$ python -q
>>> import numpy as np
>>> import numpy.linalg as la
>>> np.set_printoptions(precision=1, suppress=True, linewidth=100, legacy="1.25")
>>> M = np.load("arr.npy")
>>> M
array([[ 0.9,  0.2,  0.3],
       [ 0.2,  0.5, -0.9],
       [ 0.3, -0.9, -0.4]])
>>> w, vecs = la.eigh(M)
>>> la.eigvalsh(M + 4 * np.eye(3))
array([3., 5., 5.])
>>> np.round(vecs.T @ vecs, 1) + 0
array([[1., 0., 0.],
       [0., 1., 0.],
       [0., 0., 1.]])
>>> np.unique(w.round(6) + 0, return_counts=True)[1]
array([1, 2])
>>> la.eigvalsh(M @ M)
array([1., 1., 1.])
>>> w.sum(), np.trace(M)
(1.0, 1.0)
>>> np.round(vecs.T @ M @ vecs, 1) + 0
array([[-1.,  0.,  0.],
       [ 0.,  1.,  0.],
       [ 0.,  0.,  1.]])
>>> (w > 1e-8).sum(), (w < -1e-8).sum()
(2, 1)
>>> w, vecs = la.eig(M)
>>> np.sort(la.eigvals(M @ M))
array([1., 1., 1.])
>>> round(np.prod(w), 1)
-1.0
>>> np.sort(la.eigvals(la.inv(M)))
array([-1.,  1.,  1.])
>>> rng = np.random.default_rng(158371)
>>> lab = rng.permutation(3)
>>> lab
array([0, 2, 1])
>>> B = M[lab][:, lab]
>>> np.round(la.det(B), 1), round(la.det(M[lab]), 1)
(-1.0, 1.0)
>>> B
array([[ 0.9,  0.3,  0.2],
       [ 0.3, -0.4, -0.9],
       [ 0.2, -0.9,  0.5]])
>>> np.trace(B)
1.0
>>> np.diag(B)
array([ 0.9, -0.4,  0.5])
>>> vec = np.array([-3, 0, 2])
>>> np.round(M.T @ (M @ vec), 1) + 0
array([-3.,  0.,  2.])
>>> np.abs(la.eigvals(M))
array([1., 1., 1.])
>>> np.round(M @ M.T, 1) + 0
array([[1., 0., 0.],
       [0., 1., 0.],
       [0., 0., 1.]])
>>> np.round(M[:, 1] @ M[:, 2], 1)
-0.0
>>> la.norm(M, axis=0)
array([1., 1., 1.])
>>> np.round(M.T @ M, 1) + 0
array([[1., 0., 0.],
       [0., 1., 0.],
       [0., 0., 1.]])
>>> la.pinv(M)
array([[ 0.9,  0.2,  0.3],
       [ 0.2,  0.5, -0.9],
       [ 0.3, -0.9, -0.4]])
